% ipython --no-banner

In [1]: import numpy as np

In [2]: np.set_printoptions(precision=2, suppress=True, linewidth=120)

In [3]: rd = lambda a: np.round(a, 2) + 0

In [4]: f = np.array([0, 0, -1, -1])

In [5]: data = np.array([np.roll(f, i) for i in range(4)])

In [6]: data
Out[6]: 
array([[ 0,  0, -1, -1],
       [-1,  0,  0, -1],
       [-1, -1,  0,  0],
       [ 0, -1, -1,  0]])

In [7]: # looks like rank 3

In [8]: data.mean(axis=0)
Out[8]: array([-0.5, -0.5, -0.5, -0.5])

In [9]: rd(np.linalg.svd(data, compute_uv=False))
Out[9]: array([2.  , 1.41, 1.41, 0.  ])

In [10]: data.shape
Out[10]: (4, 4)

In [11]: data.sum(axis=0)
Out[11]: array([-2, -2, -2, -2])

In [12]: Uu, sig, Vt = np.linalg.svd(data)

In [13]: evecs = Vt[:(sig > 1e-8).sum()]

In [14]: rng = np.random.default_rng(511)

In [15]: x0 = data[3] + 5 * data[1] + rng.integers(2) * np.eye(4)[0]

In [16]: x0
Out[16]: array([-4., -1., -1., -5.])

In [17]: np.linalg.matrix_rank(np.vstack([data, x0]))
Out[17]: np.int64(4)

In [18]: rd(np.linalg.norm(x0 - evecs.T @ evecs @ x0))
Out[18]: np.float64(0.5)

In [19]: np.allclose(evecs.T @ evecs @ x0, x0)
Out[19]: False

In [20]: rd(evecs.T @ evecs)
Out[20]: 
array([[ 0.75,  0.25, -0.25,  0.25],
       [ 0.25,  0.75,  0.25, -0.25],
       [-0.25,  0.25,  0.75,  0.25],
       [ 0.25, -0.25,  0.25,  0.75]])

In [21]: rd(np.diag(evecs.T @ evecs))
Out[21]: array([0.75, 0.75, 0.75, 0.75])

In [22]: rd(np.linalg.det(2 * data)), rd(np.linalg.det(data))
Out[22]: (np.float64(0.0), np.float64(0.0))

In [23]: np.einsum("ii->", data)
Out[23]: np.int64(0)

In [24]: rd(np.linalg.det(data[::-1]))
Out[24]: np.float64(0.0)

In [25]: rd(np.poly(data))
Out[25]: array([ 1.,  0., -2.,  4.,  0.])

In [26]: rd(np.trace(np.linalg.pinv(data) @ data))
Out[26]: np.float64(3.0)

In [27]: np.unique(data.round(6), axis=0).shape
Out[27]: (4, 4)

In [28]: try:
    ...:     np.linalg.inv(data)
    ...: except np.linalg.LinAlgError as e:
    ...:     print(repr(e))
    ...: 
LinAlgError('Singular matrix')

In [29]: hat = np.triu(np.array([[-5, 0, 0, -5], [-4, 3, -2, 1], [-3, -4, -2, 2], [-2, -1, 3, -5]]), 1) + np.eye(4)

In [30]: B = hat @ data @ np.linalg.inv(hat)

In [31]: B
Out[31]: 
array([[  0.,   5.,  14., -34.],
       [  1.,   1.,   1.,   1.],
       [ -1.,  -3.,  -8.,  14.],
       [  0.,  -1.,  -3.,   7.]])

In [32]: np.trace(B), np.trace(data)
Out[32]: (np.float64(0.0), np.int64(0))

In [33]: rd(np.linalg.det(B))
Out[33]: np.float64(0.0)

In [34]: rd(np.poly(B))
Out[34]: array([ 1.,  0., -2.,  4.,  0.])

In [35]: M = np.array([[6.0, 0.0], [0.0, 6.0]])

In [36]: np.kron(np.eye(2, dtype=int), M)
Out[36]: 
array([[6., 0., 0., 0.],
       [0., 6., 0., 0.],
       [0., 0., 6., 0.],
       [0., 0., 0., 6.]])

In [37]: np.einsum("ii->", M)
Out[37]: np.float64(12.0)

In [38]: rd(np.linalg.det(M[::-1]))
Out[38]: np.float64(-36.0)
